In [1]: import numpy as np

In [2]: from numpy import linalg as LA

In [3]: np.set_printoptions(precision=2, suppress=True, linewidth=140, floatmode="fixed")

In [4]: m1 = np.array([[0, 1, 3],
   ...:     [-2, -1, 1],
   ...:     [-1, 0, 2],
   ...:     [-3, -2, 0],
   ...:     [2, 3, 5],
   ...:     [-1, 0, 2],
   ...:     [-3, -2, 0]])

In [5]: m1
Out[5]: 
array([[ 0,  1,  3],
       [-2, -1,  1],
       [-1,  0,  2],
       [-3, -2,  0],
       [ 2,  3,  5],
       [-1,  0,  2],
       [-3, -2,  0]])

In [6]: rng = np.random.default_rng(91816)

In [7]: Y = m1 + rng.integers(-2, 3, (7, 2)) @ rng.integers(-2, 3, (2, 3))

In [8]: Y
Out[8]: 
array([[-4, -1,  3],
       [-5, -3, -1],
       [-6, -3,  0],
       [-9, -6, -4],
       [ 4,  3,  1],
       [-4, -2,  0],
       [-2, -2, -2]])

In [9]: LA.matrix_rank(Y - m1, tol=1e-8)
Out[9]: np.int64(2)

In [10]: np.round(LA.svd(Y - m1, compute_uv=False), 2) + 0
Out[10]: array([12.47,  5.44,  0.00])

In [11]: Uu, sv, Vh = LA.svd(m1)

In [12]: vecs = Vh[:(sv > 1e-8).sum()]

In [13]: vec = m1[4] + 4 * m1[6] + rng.integers(2) * np.eye(3)[2]

In [14]: vec
Out[14]: array([-10.00,  -5.00,   6.00])

In [15]: np.allclose(vecs.T @ vecs @ vec, vec)
Out[15]: False

In [16]: LA.matrix_rank(np.vstack([m1, vec]))
Out[16]: np.int64(3)

In [17]: np.diag(vecs.T @ vecs)
Out[17]: array([0.71, 0.36, 0.93])

In [18]: W0 = np.loadtxt("a.csv", delimiter=",")

In [19]: W0
Out[19]: 
array([[0.00, 1.00, 4.00],
       [0.00, 0.00, 4.00],
       [0.00, 0.00, 0.00]])

In [20]: vec = np.array([1, -1, -2])

In [21]: W0 * vec
Out[21]: 
array([[ 0.00, -1.00, -8.00],
       [ 0.00, -0.00, -8.00],
       [ 0.00, -0.00, -0.00]])

In [22]: np.einsum("ij,j->i", W0, vec)
Out[22]: array([-9.00, -8.00,  0.00])

In [23]: W0 @ (2 * vec)
Out[23]: array([-18.00, -16.00,   0.00])

In [24]: np.sign((W0 @ vec).round(6))
Out[24]: array([-1.00, -1.00,  0.00])

In [25]: LA.norm(W0 @ vec) <= LA.norm(W0, 2) * LA.norm(vec) + 1e-9
Out[25]: np.True_
